$ ipython --no-banner

In [1]: import numpy as np

In [2]: from numpy import linalg as LA

In [3]: np.set_printoptions(precision=2, suppress=True, linewidth=100, floatmode="fixed")

In [4]: tidy = lambda a: np.round(a, 2) + 0

In [5]: E = np.array([[-3, 0, -5, 0, 0],
   ...:     [0, 2, 0, 2, -4],
   ...:     [1, 0, 5, 0, 0],
   ...:     [0, 4, 0, 4, -5],
   ...:     [0, -1, 0, -2, -5]])

In [6]: ev, vecs = LA.eig(E)

In [7]: E @ vecs[:, 0] - ev[0] * vecs[:, 0]
Out[7]: array([0.00, 0.00, 0.00, 0.00, 0.00])

In [8]: tidy(np.sort(LA.eigvals(LA.inv(E))))
Out[8]: array([-7.31, -0.43, -0.16,  0.14,  0.23])

In [9]: tidy(np.sort(LA.eigvals(E.T)))
Out[9]: array([-6.08, -2.32, -0.14,  4.32,  7.21])

In [10]: tidy(ev)
Out[10]: array([-2.32,  4.32,  7.21, -0.14, -6.08])

In [11]: tidy(np.prod(ev))
Out[11]: np.float64(-60.0)

In [12]: J = np.array([[1, 0, 0, 5, 5, 0], [4, 0, 0, 0, 0, 0], [2, 0, 0, 3, 1, 0]])

In [13]: # columns 1 and 2 are equal

In [14]: J.sum(axis=0)
Out[14]: array([7, 0, 0, 8, 6, 0])

In [15]: tidy(LA.svd(J, compute_uv=False))
Out[15]: array([7.89, 4.15, 1.22])

In [16]: np.count_nonzero(J)
Out[16]: np.int64(7)

In [17]: J - J[0]
Out[17]: 
array([[ 0,  0,  0,  0,  0,  0],
       [ 3,  0,  0, -5, -5,  0],
       [ 1,  0,  0, -2, -4,  0]])

In [18]: LA.matrix_rank(J)
Out[18]: np.int64(3)

In [19]: vec = np.array([-1, -1, -1, 1, -1, 1])

In [20]: np.sign((J @ vec).round(6))
Out[20]: array([-1, -1,  0])

In [21]: J @ vec
Out[21]: array([-1, -4,  0])

In [22]: J @ np.ones(6)
Out[22]: array([11.00,  4.00,  6.00])

In [23]: (J * vec).sum(axis=1)
Out[23]: array([-1, -4,  0])

In [24]: J * vec
Out[24]: 
array([[-1,  0,  0,  5, -5,  0],
       [-4,  0,  0,  0,  0,  0],
       [-2,  0,  0,  3, -1,  0]])
